$ python -q
>>> import numpy as np
>>> np.set_printoptions(suppress=True, linewidth=160)
>>> mat = np.array([[-0.6, -0.3, -1.5, 1.0, -0.3, 0.5, 2.1],
...     [-0.1, 2.3, -0.6, 1.3, -0.2, 1.7, 2.7],
...     [-0.9, 0.9, 1.9, 0.0, 0.2, 0.1, -0.9],
...     [0.9, -0.5, 1.0, 0.2, -0.1, 1.5, -0.2],
...     [-0.4, 2.0, -0.9, -0.6, 1.0, 0.7, -0.8],
...     [-0.9, -0.6, 0.4, -1.4, 1.6, 2.4, 2.3],
...     [-2.4, 0.8, 0.5, -0.2, -0.4, -0.2, -0.3],
...     [1.0, -0.5, -2.0, 0.0, -0.4, 0.2, 1.2],
...     [0.3, -1.5, 2.1, 0.5, -0.8, -0.6, 1.0],
...     [-0.6, 0.7, -2.3, -0.2, -0.4, 1.1, 0.8],
...     [0.4, 1.1, -0.3, 0.8, 0.6, 0.5, -1.5],
...     [-1.3, 1.6, -1.0, 0.1, 0.2, -0.5, 0.0]])
>>> rng = np.random.default_rng(482)
>>> mat[10] = mat[1] + 0.1 * rng.normal(size=7)
>>> mat.round(2)
array([[-0.6 , -0.3 , -1.5 ,  1.  , -0.3 ,  0.5 ,  2.1 ],
       [-0.1 ,  2.3 , -0.6 ,  1.3 , -0.2 ,  1.7 ,  2.7 ],
       [-0.9 ,  0.9 ,  1.9 ,  0.  ,  0.2 ,  0.1 , -0.9 ],
       [ 0.9 , -0.5 ,  1.  ,  0.2 , -0.1 ,  1.5 , -0.2 ],
       [-0.4 ,  2.  , -0.9 , -0.6 ,  1.  ,  0.7 , -0.8 ],
       [-0.9 , -0.6 ,  0.4 , -1.4 ,  1.6 ,  2.4 ,  2.3 ],
       [-2.4 ,  0.8 ,  0.5 , -0.2 , -0.4 , -0.2 , -0.3 ],
       [ 1.  , -0.5 , -2.  ,  0.  , -0.4 ,  0.2 ,  1.2 ],
       [ 0.3 , -1.5 ,  2.1 ,  0.5 , -0.8 , -0.6 ,  1.  ],
       [-0.6 ,  0.7 , -2.3 , -0.2 , -0.4 ,  1.1 ,  0.8 ],
       [-0.06,  2.35, -0.63,  1.41, -0.21,  1.63,  2.64],
       [-1.3 ,  1.6 , -1.  ,  0.1 ,  0.2 , -0.5 ,  0.  ]])
>>> Y = mat / np.sqrt((mat ** 2).mean(axis=1, keepdims=True))
>>> Y[11].round(2)
array([-1.46,  1.8 , -1.12,  0.11,  0.22, -0.56,  0.  ])
>>> f = np.array([0, -1, -2])
>>> np.round(np.convolve(mat[7], f), 2)
array([ 0. , -1. , -1.5,  3. ,  4. ,  0.4,  0.6, -1.6, -2.4])
>>> np.round(np.correlate(mat[7], mat[3], "full"), 2)
array([-0.2 ,  1.6 , -0.45, -2.75,  1.18, -2.04, -0.75,  2.25, -2.28,  0.64,  0.74, -0.42,  1.08])
>>> proj = mat @ np.linalg.solve(mat.T @ mat, mat.T)
>>> np.round(np.linalg.eigvalsh(proj), 2) + 0
array([0., 0., 0., 0., 0., 1., 1., 1., 1., 1., 1., 1.])
>>> np.round(proj @ mat[:, 4], 2)
array([-0.3 , -0.2 ,  0.2 , -0.1 ,  1.  ,  1.6 , -0.4 , -0.4 , -0.8 , -0.4 , -0.21,  0.2 ])
>>> np.allclose(proj @ proj, proj)
True
>>> W0 = np.load("block10.npy")
>>> W0
array([[ 0,  0, -2,  2, -1, -2,  1, -1, -3, -3, -1],
       [ 0,  0, -1,  1, -3,  0,  0,  0, -1,  1,  1],
       [ 2,  1,  0,  3,  1,  0, -2,  0,  1,  2, -1],
       [-2, -1, -3,  0,  2, -2,  2,  2, -1,  0, -2],
       [ 1,  3, -1, -2,  0,  2,  1,  0,  0,  1, -2],
       [ 2,  0,  0,  2, -2,  0,  0,  1, -1,  0,  0],
       [-1,  0,  2, -2, -1,  0,  0,  3,  3, -1, -1],
       [ 1,  0,  0, -2,  0, -1, -3,  0, -1, -2, -1],
       [ 3,  1, -1,  1,  0,  1, -3,  1,  0,  1,  1],
       [ 3, -1, -2,  0, -1,  0,  1,  2, -1,  0,  0],
       [ 1, -1,  1,  2,  2,  0,  1,  1, -1,  0,  0]])
>>> np.allclose(W0[:-1].T @ np.linalg.lstsq(W0[:-1].T, W0[-1])[0], W0[-1])
True
>>> np.abs(np.diag(np.linalg.qr(W0)[1])) > 1e-9
array([ True,  True,  True,  True,  True,  True,  True,  True,  True,  True, False])
>>> np.unique(W0.round(6), axis=0).shape
(11, 11)
>>> np.round(np.trace(np.linalg.pinv(W0) @ W0), 2)
np.float64(10.0)
>>> left, s, vt = np.linalg.svd(W0)
>>> evecs = vt[:(s > 1e-8).sum()]
>>> x0 = W0[9] + -2 * W0[2] + rng.integers(2) * np.eye(11)[10]
>>> x0
array([-1., -3., -2., -6., -3.,  0.,  5.,  2., -3., -4.,  3.])
>>> np.allclose(evecs.T @ evecs @ x0, x0)
False
>>> rank = np.linalg.matrix_rank(W0)
>>> rank
np.int64(10)
>>> ns = np.linalg.svd(W0)[2][rank:].T
>>> np.allclose(W0 @ ns, 0)
True
>>> np.round(ns @ ns.T, 2) + 0
array([[ 0.03,  0.09,  0.03, -0.03,  0.01, -0.13,  0.03,  0.01, -0.01,  0.03,  0.06],
       [ 0.09,  0.22,  0.09, -0.08,  0.03, -0.33,  0.09,  0.03, -0.02,  0.08,  0.16],
       [ 0.03,  0.09,  0.03, -0.03,  0.01, -0.13,  0.03,  0.01, -0.01,  0.03,  0.06],
       [-0.03, -0.08, -0.03,  0.03, -0.01,  0.12, -0.03, -0.01,  0.01, -0.03, -0.06],
       [ 0.01,  0.03,  0.01, -0.01,  0.  , -0.05,  0.01,  0.  ,  0.  ,  0.01,  0.02],
       [-0.13, -0.33, -0.13,  0.12, -0.05,  0.49, -0.13, -0.05,  0.03, -0.12, -0.24],
       [ 0.03,  0.09,  0.03, -0.03,  0.01, -0.13,  0.03,  0.01, -0.01,  0.03,  0.06],
       [ 0.01,  0.03,  0.01, -0.01,  0.  , -0.05,  0.01,  0.  ,  0.  ,  0.01,  0.02],
       [-0.01, -0.02, -0.01,  0.01,  0.  ,  0.03, -0.01,  0.  ,  0.  , -0.01, -0.01],
       [ 0.03,  0.08,  0.03, -0.03,  0.01, -0.12,  0.03,  0.01, -0.01,  0.03,  0.06],
       [ 0.06,  0.16,  0.06, -0.06,  0.02, -0.24,  0.06,  0.02, -0.01,  0.06,  0.12]])
>>> ns.shape
(11, 1)
>>> [int(np.linalg.matrix_rank(W0[:i])) for i in range(1, len(W0) + 1)]
[1, 2, 3, 4, 5, 6, 7, 8, 9, 10, 10]
>>> left, s, vt = np.linalg.svd(W0, full_matrices=False)
>>> np.round(vt @ vt.T, 2) + 0
array([[1., 0., 0., 0., 0., 0., 0., 0., 0., 0., 0.],
       [0., 1., 0., 0., 0., 0., 0., 0., 0., 0., 0.],
       [0., 0., 1., 0., 0., 0., 0., 0., 0., 0., 0.],
       [0., 0., 0., 1., 0., 0., 0., 0., 0., 0., 0.],
       [0., 0., 0., 0., 1., 0., 0., 0., 0., 0., 0.],
       [0., 0., 0., 0., 0., 1., 0., 0., 0., 0., 0.],
       [0., 0., 0., 0., 0., 0., 1., 0., 0., 0., 0.],
       [0., 0., 0., 0., 0., 0., 0., 1., 0., 0., 0.],
       [0., 0., 0., 0., 0., 0., 0., 0., 1., 0., 0.],
       [0., 0., 0., 0., 0., 0., 0., 0., 0., 1., 0.],
       [0., 0., 0., 0., 0., 0., 0., 0., 0., 0., 1.]])
>>> s.round(2) + 0
array([7.85, 7.85, 5.56, 5.56, 4.9 , 4.9 , 3.27, 3.27, 1.32, 1.32, 0.  ])
>>> np.round(np.cumsum(s ** 2) / np.sum(s ** 2), 2)
array([0.24, 0.48, 0.6 , 0.72, 0.81, 0.9 , 0.95, 0.99, 0.99, 1.  , 1.  ])
>>> np.round(left.T @ left, 2) + 0
array([[1., 0., 0., 0., 0., 0., 0., 0., 0., 0., 0.],
       [0., 1., 0., 0., 0., 0., 0., 0., 0., 0., 0.],
       [0., 0., 1., 0., 0., 0., 0., 0., 0., 0., 0.],
       [0., 0., 0., 1., 0., 0., 0., 0., 0., 0., 0.],
       [0., 0., 0., 0., 1., 0., 0., 0., 0., 0., 0.],
       [0., 0., 0., 0., 0., 1., 0., 0., 0., 0., 0.],
       [0., 0., 0., 0., 0., 0., 1., 0., 0., 0., 0.],
       [0., 0., 0., 0., 0., 0., 0., 1., 0., 0., 0.],
       [0., 0., 0., 0., 0., 0., 0., 0., 1., 0., 0.],
       [0., 0., 0., 0., 0., 0., 0., 0., 0., 1., 0.],
       [0., 0., 0., 0., 0., 0., 0., 0., 0., 0., 1.]])
>>> np.round(np.sqrt((s ** 2).sum()), 2), np.round(np.linalg.norm(W0), 2)
(np.float64(16.06), np.float64(16.06))
>>> data = np.array([[0, 0, 0, 1, 0, 0, 0],
...     [0, 0, 0, 0, 0, 0, 0],
...     [0, 0, -2, 0, 0, 0, 0],
...     [0, 2, 0, 0, 0, 0, 0],
...     [0, 0, 0, 0, 2, 0, 0],
...     [0, 0, 0, 0, 0, 2, 0],
...     [-2, 0, 0, 0, 0, 0, 0]])
>>> left, s, vt = np.linalg.svd(data)
>>> evecs = vt[:(s > 1e-8).sum()]
>>> x0 = data[6] + -2 * data[2] + rng.integers(2) * np.eye(7)[4]
>>> x0
array([-2.,  0.,  4.,  0.,  1.,  0.,  0.])
>>> np.round(np.linalg.norm(x0 - evecs.T @ evecs @ x0), 2)
np.float64(0.0)
>>> F = np.loadtxt("mat.csv", delimiter=",")
>>> F
array([[ 3., -3.,  6., -5.,  8.],
       [ 3., -1.,  3., -7., -1.],
       [-3., -1.,  2.,  5., -4.],
       [-4.,  2., -4., -3.,  8.],
       [ 0., -3., -6., -7.,  4.]])
>>> x0 = np.array([-6, 0, 0, -8, 5])
>>> np.linalg.norm(F @ x0) <= np.linalg.norm(F, 2) * np.linalg.norm(x0) + 1e-9
np.True_
>>> np.einsum("ij,j->i", F, x0)
array([ 62.,  33., -42.,  88.,  76.])
>>> F @ np.ones(5)
array([  9.,  -3.,  -1.,  -1., -12.])
>>> F * x0
array([[-18.,  -0.,   0.,  40.,  40.],
       [-18.,  -0.,   0.,  56.,  -5.],
       [ 18.,  -0.,   0., -40., -20.],
       [ 24.,   0.,  -0.,  24.,  40.],
       [ -0.,  -0.,  -0.,  56.,  20.]])
>>> cov = F.T @ F
>>> np.trace(cov), (F ** 2).sum()
(np.float64(486.0), np.float64(486.0))
>>> np.allclose(cov, cov.T)
True
>>> O = F.astype(float).copy()
>>> for j in range(5):
...     O[:, j] -= O[:, :j] @ (O[:, :j].T @ O[:, j])
...     O[:, j] /= np.linalg.norm(O[:, j])
... 
>>> np.round(O.T @ O, 2) + 0
array([[1., 0., 0., 0., 0.],
       [0., 1., 0., 0., 0.],
       [0., 0., 1., 0., 0.],
       [0., 0., 0., 1., 0.],
       [0., 0., 0., 0., 1.]])
>>> np.round(np.linalg.det(2 * F), 2), np.round(np.linalg.det(F), 2)
(np.float64(506496.0), np.float64(15828.0))
>>> np.round(np.linalg.det(F.T), 2)
np.float64(15828.0)
>>> np.kron(np.eye(2, dtype=int), F)
array([[ 3., -3.,  6., -5.,  8.,  0., -0.,  0., -0.,  0.],
       [ 3., -1.,  3., -7., -1.,  0., -0.,  0., -0., -0.],
       [-3., -1.,  2.,  5., -4., -0., -0.,  0.,  0., -0.],
       [-4.,  2., -4., -3.,  8., -0.,  0., -0., -0.,  0.],
       [ 0., -3., -6., -7.,  4.,  0., -0., -0., -0.,  0.],
       [ 0., -0.,  0., -0.,  0.,  3., -3.,  6., -5.,  8.],
       [ 0., -0.,  0., -0., -0.,  3., -1.,  3., -7., -1.],
       [-0., -0.,  0.,  0., -0., -3., -1.,  2.,  5., -4.],
       [-0.,  0., -0., -0.,  0., -4.,  2., -4., -3.,  8.],
       [ 0., -0., -0., -0.,  0.,  0., -3., -6., -7.,  4.]])
>>> np.round(np.linalg.eigvals(F), 2)
array([ 5.89+0.j  ,  2.73+7.49j,  2.73-7.49j, -3.17+5.68j, -3.17-5.68j])
>>> proj = np.triu(np.array([[0, -2, 1, 2, 2],
...     [-3, -2, 2, 3, -2],
...     [-2, 3, 1, 3, 0],
...     [0, -1, 3, -1, -1],
...     [0, 0, 1, 3, -3]]), 1) + np.eye(5)
>>> Y = proj @ F @ np.linalg.inv(proj)
>>> np.linalg.matrix_rank(Y)
np.int64(5)
>>> round(float(np.linalg.det(Y)), 2)
15828.0
>>> np.trace(Y), np.trace(F)
(np.float64(5.0), np.float64(5.0))
>>> X = np.load("x.npy")
>>> X
array([[ 1,  0,  0,  0,  0,  0,  0],
       [ 0,  4,  0,  0,  0,  0,  0],
       [ 0,  0,  0,  0,  0,  0,  4],
       [ 0,  0,  0,  0,  0, -5,  0],
       [ 0,  0,  0,  0, -1,  0,  0],
       [ 0,  0,  0,  4,  0,  0,  0],
       [ 0,  0,  2,  0,  0,  0,  0]])
>>> f = np.array([-3, -2, 3, 0, 2, -3, 1])
>>> Y = X + np.outer(f, np.eye(7)[6])
>>> Y
array([[ 1.,  0.,  0.,  0.,  0.,  0., -3.],
       [ 0.,  4.,  0.,  0.,  0.,  0., -2.],
       [ 0.,  0.,  0.,  0.,  0.,  0.,  7.],
       [ 0.,  0.,  0.,  0.,  0., -5.,  0.],
       [ 0.,  0.,  0.,  0., -1.,  0.,  2.],
       [ 0.,  0.,  0.,  4.,  0.,  0., -3.],
       [ 0.,  0.,  2.,  0.,  0.,  0.,  1.]])
>>> round(np.linalg.det(Y) / np.linalg.det(X), 2), round(float(1 + np.linalg.solve(X, f)[6]), 2)
(np.float64(1.75), 1.75)
>>> np.linalg.matrix_rank(Y - X)
np.int64(1)
>>> Y = F / np.linalg.norm(F, axis=1, keepdims=True)
>>> cov = Y @ Y.T
>>> cov.round(2)
array([[ 1.  ,  0.57, -0.58,  0.3 ,  0.32],
       [ 0.57,  1.  , -0.54, -0.15,  0.34],
       [-0.58, -0.54,  1.  , -0.58, -0.77],
       [ 0.3 , -0.15, -0.58,  1.  ,  0.65],
       [ 0.32,  0.34, -0.77,  0.65,  1.  ]])
>>> np.argwhere(np.triu(np.abs(cov) > 0.95, 1))
array([], shape=(0, 2), dtype=int64)
>>> (np.abs(cov) > 0.9).astype(int)
array([[1, 0, 0, 0, 0],
       [0, 1, 0, 0, 0],
       [0, 0, 1, 0, 0],
       [0, 0, 0, 1, 0],
       [0, 0, 0, 0, 1]])
>>> np.round(np.linalg.norm(Y, axis=1), 2)
array([1., 1., 1., 1., 1.])
>>> (cov - 2 * np.eye(5)).round(6).argmax(axis=1)
array([1, 0, 1, 4, 3])
>>> Y = np.array([[5, 4, 8],
...     [3, -6, 3],
...     [7, 6, 8],
...     [8, 7, -2],
...     [-5, 6, -1],
...     [5, 7, 0],
...     [0, 3, -4]])
>>> np.vstack([X, Y.T]).shape
(10, 7)
>>> np.einsum("ij->j", X)
array([ 1,  4,  2,  4, -1, -5,  4])
>>> np.einsum("ij,ij->i", X, X)
array([ 1, 16, 16, 25,  1, 16,  4])
>>> Y.T @ X.T
array([[  5,  12,   0, -25,   5,  32,  14],
       [  4, -24,  12, -35,  -6,  28,  12],
       [  8,  12, -16,   0,   1,  -8,  16]])
>>> x0 = np.array([5, 4, 6, -4, 5, -6, 2])
>>> target = X @ x0
>>> b, lr = np.zeros(7), 1 / np.linalg.norm(X, 2) ** 2
>>> for i in range(10):
...     b -= lr * X.T @ (X @ b - target)
...     if i % 2 == 0: print(i, round(np.linalg.norm(X @ b - target), 2))
... 
0 14.91
2 9.54
4 7.65
6 6.39
8 5.5
>>> np.round(np.linalg.cond(X), 2)
np.float64(5.0)
>>> A = np.load("a.npy")
>>> A
array([[ -4,   3,   1,  -4,   0],
       [  3, -10,  -3,   4,   3],
       [  1,  -3,  -4,   1,  -4],
       [ -4,   4,   1,   8,  -2],
       [  0,   3,  -4,  -2,  -2]])
>>> O = A.astype(float).copy()
>>> for j in range(5):
...     O[:, j] -= O[:, :j] @ (O[:, :j].T @ O[:, j])
...     O[:, j] /= np.linalg.norm(O[:, j])
... 
>>> O.round(2) + 0
array([[-0.62, -0.38, -0.12, -0.67,  0.07],
       [ 0.46, -0.77, -0.15,  0.08,  0.42],
       [ 0.15, -0.21, -0.59,  0.  , -0.77],
       [-0.62, -0.25, -0.14,  0.73,  0.05],
       [ 0.  ,  0.41, -0.77, -0.04,  0.48]])
>>> np.all(np.linalg.eigvalsh(A) > 0)
np.False_
>>> [round(float(np.linalg.det(A[:i, :i])), 2) + 0 for i in range(1, 6)]
[-4.0, 31.0, -96.0, -1167.0, -7834.0]
>>> ev, evecs = np.linalg.eigvalsh(A)
Traceback (most recent call last):
  File "<python-input-98>", line 1, in <module>
    ev, evecs = np.linalg.eigvalsh(A)
    ^^^^^^^^^
ValueError: too many values to unpack (expected 2)
>>> ev, evecs = np.linalg.eigh(A)
>>> np.round(evecs.T @ A @ evecs, 2) + 0
array([[-14.  ,   0.  ,   0.  ,   0.  ,   0.  ],
       [  0.  ,  -7.15,   0.  ,   0.  ,   0.  ],
       [  0.  ,   0.  ,  -3.22,   0.  ,   0.  ],
       [  0.  ,   0.  ,   0.  ,   2.45,   0.  ],
       [  0.  ,   0.  ,   0.  ,   0.  ,   9.92]])
>>> np.round(np.linalg.eigvalsh(A @ A), 2)
array([  6.01,  10.36,  51.1 ,  98.42, 196.12])
>>> np.round(np.abs(evecs[:, -1]), 2)
array([0.24, 0.12, 0.07, 0.95, 0.15])
>>> np.unique(ev.round(6) + 0, return_counts=True)[1]
array([1, 1, 1, 1, 1])
>>> round(float(ev.sum()), 2), np.trace(A)
(-12.0, np.int64(-12))
>>> np.round(evecs.T @ evecs, 2) + 0
array([[1., 0., 0., 0., 0.],
       [0., 1., 0., 0., 0.],
       [0., 0., 1., 0., 0.],
       [0., 0., 0., 1., 0.],
       [0., 0., 0., 0., 1.]])
>>> np.round(evecs @ np.diag(ev) @ evecs.T, 2) + 0
array([[ -4.,   3.,   1.,  -4.,   0.],
       [  3., -10.,  -3.,   4.,   3.],
       [  1.,  -3.,  -4.,   1.,  -4.],
       [ -4.,   4.,   1.,   8.,  -2.],
       [  0.,   3.,  -4.,  -2.,  -2.]])
